$ ipython --no-banner

In [1]: import numpy as np

In [2]: np.set_printoptions(precision=1, suppress=True, linewidth=100, floatmode="fixed")

In [3]: X = np.load("run16.npy")

In [4]: print(X)
[[-3.2 -0.4  0.1  1.0 -1.1  0.3]
 [-1.0 -0.1 -0.7 -1.1 -0.4  2.1]
 [-0.6  1.2  0.3  0.8 -0.2 -0.6]
 [ 3.5  1.5 -0.1  0.1  1.1  2.6]
 [-0.3  1.1 -0.6 -0.6 -0.1  1.6]
 [-2.1  1.5  1.3 -0.2 -0.7 -0.8]
 [-1.6 -0.1  0.7  0.4 -0.5  0.4]
 [ 5.0  1.1  0.1  0.3  1.7 -1.5]
 [ 3.4  0.1 -0.4 -0.9  1.1  0.2]
 [-1.2 -0.2  0.3 -0.8 -0.3 -0.4]
 [-2.5  0.2 -0.3 -1.0 -0.8 -0.1]
 [-1.8 -0.7 -0.3 -0.2 -0.6 -0.6]
 [ 0.2  0.6  0.3  0.7  0.1 -0.5]
 [ 3.5  0.2 -0.3 -0.7  1.2 -0.6]
 [ 1.7  0.5 -0.6  2.4  0.6  0.9]
 [10.1 -1.1 -1.3 -0.6  3.4 -1.7]
 [-1.7  0.5  0.3 -1.1 -0.6  0.5]
 [-1.2  2.1 -0.5  0.1 -0.4  0.0]
 [ 1.2  0.2 -0.1  0.0  0.4 -0.3]
 [-6.4  0.8 -0.5 -0.3 -2.1 -1.7]
 [ 3.8  0.6  0.3  0.2  1.3 -0.2]
 [-0.3 -1.2 -0.4  2.0 -0.1  0.0]
 [-1.6 -0.3  0.6  0.2 -0.5  0.1]
 [ 1.1 -0.5  0.8 -0.5  0.4  1.2]
 [-1.7  0.1 -0.4  0.6 -0.6  0.2]
 [ 5.9 -1.1 -1.5 -0.8  2.0 -0.2]
 [-5.4 -0.6  1.0  0.1 -1.8 -0.6]
 [ 4.2 -0.1 -0.6 -0.3  1.4  1.9]
 [ 3.2  1.7  1.7 -0.6  1.0  0.8]
 [ 2.1  0.5 -0.1 -1.5  0.7 -1.0]
 [-0.1  0.0 -0.4 -0.5  0.0  1.5]
 [-1.9 -0.7  0.5  0.9 -0.6 -0.8]
 [-7.3 -0.2  0.3 -1.3 -2.5  0.7]
 [-2.4  1.2  0.2  0.8 -0.8  0.8]
 [-3.1 -0.3  0.1  0.8 -1.0  0.6]
 [ 3.3  0.3  0.8 -1.3  1.1 -0.5]
 [ 1.5 -1.2  0.7 -0.6  0.5 -0.1]
 [ 3.8  0.4  0.4 -0.7  1.3 -0.8]
 [ 3.6  1.9 -0.4 -0.1  1.2  0.6]
 [-1.4  0.5  0.0 -1.1 -0.5  0.4]
 [-3.0 -0.4  0.9 -0.2 -1.0  0.8]
 [ 2.6  0.2  1.8 -0.4  0.8  0.2]
 [-2.3  0.2  1.7  0.3 -0.7 -1.2]
 [-0.6  1.3  0.2 -0.7 -0.2  0.6]
 [-1.5  0.6 -1.1  2.0 -0.5  0.1]
 [-3.7  0.3 -0.9 -0.6 -1.2  0.5]
 [ 3.9 -0.1  1.3 -1.6  1.3 -0.4]]

In [5]: X.mean(axis=0)
Out[5]: array([ 0.2,  0.3,  0.1, -0.1,  0.1,  0.1])

In [6]: np.count_nonzero(X)
Out[6]: np.int64(276)

In [7]: np.linalg.svd(X, compute_uv=False)
Out[7]: array([24.2,  6.7,  6.3,  5.6,  4.6,  0.2])

In [8]: print(np.abs(X).max())
10.1
